% ipython --no-banner

In [1]: import numpy as np

In [2]: import numpy.linalg as la

In [3]: np.set_printoptions(precision=4, suppress=True, linewidth=120)

In [4]: m1 = np.load("case8.npy")

In [5]: m1
Out[5]: 
array([[ 0,  2, -2,  2, -2,  2, -1, -2, -2, -2],
       [-1, -2, -2, -2,  0, -1,  1,  2,  2, -1],
       [ 2, -1,  1, -2,  1, -2,  2, -1, -1,  0],
       [-1, -2,  0,  0, -2, -1, -2,  2, -2,  0],
       [ 1,  1,  2,  2,  1, -1,  0,  2,  2,  2],
       [ 2,  1, -1,  2, -1, -1, -1,  0, -2,  1]])

In [6]: U, sig, Vh = la.svd(m1, full_matrices=False)

In [7]: round(float(np.sqrt((sig ** 2).sum())), 4), np.round(la.norm(m1), 4)
Out[7]: (11.9164, np.float64(11.9164))

In [8]: sig
Out[8]: array([7.3952, 5.7791, 4.9952, 4.5271, 2.7371, 0.9874])

In [9]: np.cumsum(sig ** 2) / np.sum(sig ** 2)
Out[9]: array([0.3851, 0.6203, 0.796 , 0.9404, 0.9931, 1.    ])

In [10]: w1 = np.array([[4, 3],
    ...:     [3, 1],
    ...:     [3, 3],
    ...:     [2, 4],
    ...:     [1, 1],
    ...:     [4, 4],
    ...:     [5, 1],
    ...:     [3, 1],
    ...:     [3, 4],
    ...:     [5, 2]])

In [11]: coef = np.array([3, 1])

In [12]: hid = np.maximum(m1 @ w1 + coef, 0)

In [13]: hid
Out[13]: 
array([[ 0,  0],
       [ 0,  0],
       [ 4,  0],
       [ 0,  0],
       [39, 30],
       [ 4,  1]])

In [14]: basis = np.array([[1, -1, 2], [2, 1, 1]])

In [15]: (hid @ basis).round(6).argmax(axis=1)
Out[15]: array([0, 0, 2, 0, 2, 2])

In [16]: hid @ basis
Out[16]: 
array([[  0,   0,   0],
       [  0,   0,   0],
       [  4,  -4,   8],
       [  0,   0,   0],
       [ 99,  -9, 108],
       [  6,  -3,   9]])

In [17]: w1 @ basis
Out[17]: 
array([[10, -1, 11],
       [ 5, -2,  7],
       [ 9,  0,  9],
       [10,  2,  8],
       [ 3,  0,  3],
       [12,  0, 12],
       [ 7, -4, 11],
       [ 5, -2,  7],
       [11,  1, 10],
       [ 9, -3, 12]])

In [18]: def softmax(z):
    ...:     e = np.exp(z - z.max(axis=-1, keepdims=True))
    ...:     return e / e.sum(axis=-1, keepdims=True)
    ...: 

In [19]: softmax(m1[0])
Out[19]: array([0.0413, 0.3052, 0.0056, 0.3052, 0.0056, 0.3052, 0.0152, 0.0056, 0.0056, 0.0056])

In [20]: softmax(m1[0] + 3)
Out[20]: array([0.0413, 0.3052, 0.0056, 0.3052, 0.0056, 0.3052, 0.0152, 0.0056, 0.0056, 0.0056])

In [21]: S = m1 @ m1.T / np.sqrt(10)

In [22]: softmax(S).round(6).argmax(axis=1)
Out[22]: array([0, 1, 2, 3, 4, 5])

In [23]: softmax(S)[0] @ m1
Out[23]: array([ 0.0019,  1.9989, -1.999 ,  1.9999, -1.999 ,  1.9971, -1.    , -1.998 , -2.    , -1.9971])

In [24]: E = np.load("m.npy")

In [25]: E
Out[25]: 
array([[1, 1, 0, 1, 2, 2],
       [2, 1, 2, 1, 2, 0],
       [0, 0, 1, 2, 1, 1],
       [2, 2, 0, 2, 1, 2],
       [0, 2, 2, 0, 0, 2],
       [1, 1, 0, 1, 0, 2],
       [1, 1, 2, 2, 0, 2],
       [1, 0, 2, 0, 0, 0],
       [2, 1, 1, 0, 0, 2],
       [1, 1, 1, 1, 1, 0]])

In [26]: vec = np.array([-2, -2, 3, -2, 3, 0])

In [27]: h1 = np.maximum(E @ vec, 0)

In [28]: np.tanh(E @ vec)
Out[28]: array([ 0.    ,  0.9993,  0.964 , -1.    ,  0.964 , -1.    , -0.964 ,  0.9993, -0.9951,  0.    ])

In [29]: np.maximum(E @ vec, 0) - np.maximum(-E @ vec, 0)
Out[29]: array([ 0,  4,  2, -9,  2, -6, -2,  4, -3,  0])

In [30]: np.maximum(E @ (3 * vec), 0)
Out[30]: array([ 0, 12,  6,  0,  6,  0,  0, 12,  0,  0])

In [31]: np.flatnonzero(h1 > 1e-9)
Out[31]: array([1, 2, 4, 7])

In [32]: E.T @ h1
Out[32]: array([12,  8, 22,  8, 10,  6])

In [33]: out = np.c_[E[:, :2] @ np.array([[1, -3], [2, -3]]), np.array([-2, 6, -6, -6, -4, 5, -5, -5, 1, 7])]

In [34]: out
Out[34]: 
array([[  3,  -6,  -2],
       [  4,  -9,   6],
       [  0,   0,  -6],
       [  6, -12,  -6],
       [  4,  -6,  -4],
       [  3,  -6,   5],
       [  3,  -6,  -5],
       [  1,  -3,  -5],
       [  4,  -9,   1],
       [  3,  -6,   7]])

In [35]: np.round(la.norm(out - E @ la.lstsq(E, out)[0], axis=0), 4) + 0
Out[35]: array([ 0.    ,  0.    , 12.5277])

In [36]: la.norm(la.qr(E)[0].T @ out, axis=0) ** 2 / ((out ** 2).sum(axis=0) + 1e-12)
Out[36]: array([1.    , 1.    , 0.3797])

In [37]: r0, g = E[4], E[2]

In [38]: r0 @ g
Out[38]: np.int64(4)

In [39]: p = (r0 @ g) / (r0 @ r0) * r0

In [40]: np.outer(r0, g)
Out[40]: 
array([[0, 0, 0, 0, 0, 0],
       [0, 0, 2, 4, 2, 2],
       [0, 0, 2, 4, 2, 2],
       [0, 0, 0, 0, 0, 0],
       [0, 0, 0, 0, 0, 0],
       [0, 0, 2, 4, 2, 2]])

In [41]: la.matrix_rank(np.outer(r0, g))
Out[41]: np.int64(1)

In [42]: p
Out[42]: array([0.    , 0.6667, 0.6667, 0.    , 0.    , 0.6667])

In [43]: g - p
Out[43]: array([ 0.    , -0.6667,  0.3333,  2.    ,  1.    ,  0.3333])
